$ ipython --no-banner

In [1]: import numpy as np

In [2]: from numpy import linalg as LA

In [3]: np.set_printoptions(precision=2, suppress=True, linewidth=120)

In [4]: def rd(a):
   ...:     return np.round(a, 2) + 0
   ...: 

In [5]: Y = np.array([[2.0], [0.2], [-1.5], [0.2], [0.1], [0.7], [-0.1]])

In [6]: basis = np.array([[1.9, -0.7, -1.5, -0.6, -1.3, 2.7, 1.3]])

In [7]: J = Y @ basis

In [8]: rd(J)
Out[8]: 
array([[ 3.8 , -1.4 , -3.  , -1.2 , -2.6 ,  5.4 ,  2.6 ],
       [ 0.38, -0.14, -0.3 , -0.12, -0.26,  0.54,  0.26],
       [-2.85,  1.05,  2.25,  0.9 ,  1.95, -4.05, -1.95],
       [ 0.38, -0.14, -0.3 , -0.12, -0.26,  0.54,  0.26],
       [ 0.19, -0.07, -0.15, -0.06, -0.13,  0.27,  0.13],
       [ 1.33, -0.49, -1.05, -0.42, -0.91,  1.89,  0.91],
       [-0.19,  0.07,  0.15,  0.06,  0.13, -0.27, -0.13]])

In [9]: rd((J - J.T) / 2)
Out[9]: 
array([[ 0.  , -0.89, -0.08, -0.79, -1.4 ,  2.04,  1.4 ],
       [ 0.89,  0.  , -0.68,  0.01, -0.1 ,  0.52,  0.1 ],
       [ 0.08,  0.68,  0.  ,  0.6 ,  1.05, -1.5 , -1.05],
       [ 0.79, -0.01, -0.6 ,  0.  , -0.1 ,  0.48,  0.1 ],
       [ 1.4 ,  0.1 , -1.05,  0.1 ,  0.  ,  0.59,  0.  ],
       [-2.04, -0.52,  1.5 , -0.48, -0.59,  0.  ,  0.59],
       [-1.4 , -0.1 ,  1.05, -0.1 ,  0.  , -0.59,  0.  ]])

In [10]: W1 = np.array([[9, 7, 5, 5, 0],
    ...:     [2, 0, 2, 9, 4],
    ...:     [9, 1, 9, 4, 0],
    ...:     [2, 3, 1, 6, 0],
    ...:     [3, 9, 2, 6, 7],
    ...:     [7, 5, 9, 9, 8],
    ...:     [4, 8, 3, 3, 9]])

In [11]: coef = np.array([3, 3, 3, 0, 4])

In [12]: act = np.maximum(J @ W1 + coef, 0)

In [13]: LA.matrix_rank(act)
Out[13]: np.int64(3)

In [14]: (act > 0).astype(int)
Out[14]: 
array([[1, 1, 1, 1, 1],
       [1, 1, 1, 1, 1],
       [0, 0, 0, 0, 0],
       [1, 1, 1, 1, 1],
       [1, 1, 1, 1, 1],
       [1, 1, 1, 1, 1],
       [1, 1, 1, 0, 1]])

In [15]: basis = np.array([[0, -3], [-1, 3], [-2, -1], [2, 2], [-3, -1]])

In [16]: rd(act @ basis)
Out[16]: 
array([[-216.2 ,  -27.  ],
       [ -40.52,   -9.  ],
       [   0.  ,    0.  ],
       [ -40.52,   -9.  ],
       [ -30.76,   -8.  ],
       [ -89.32,  -14.  ],
       [  -8.44,   -3.2 ]])

In [17]: W1 @ basis
Out[17]: 
array([[ -7,  -1],
       [  2,   6],
       [-11, -25],
       [  7,  14],
       [-22,  21],
       [-29,  -5],
       [-35,   6]])
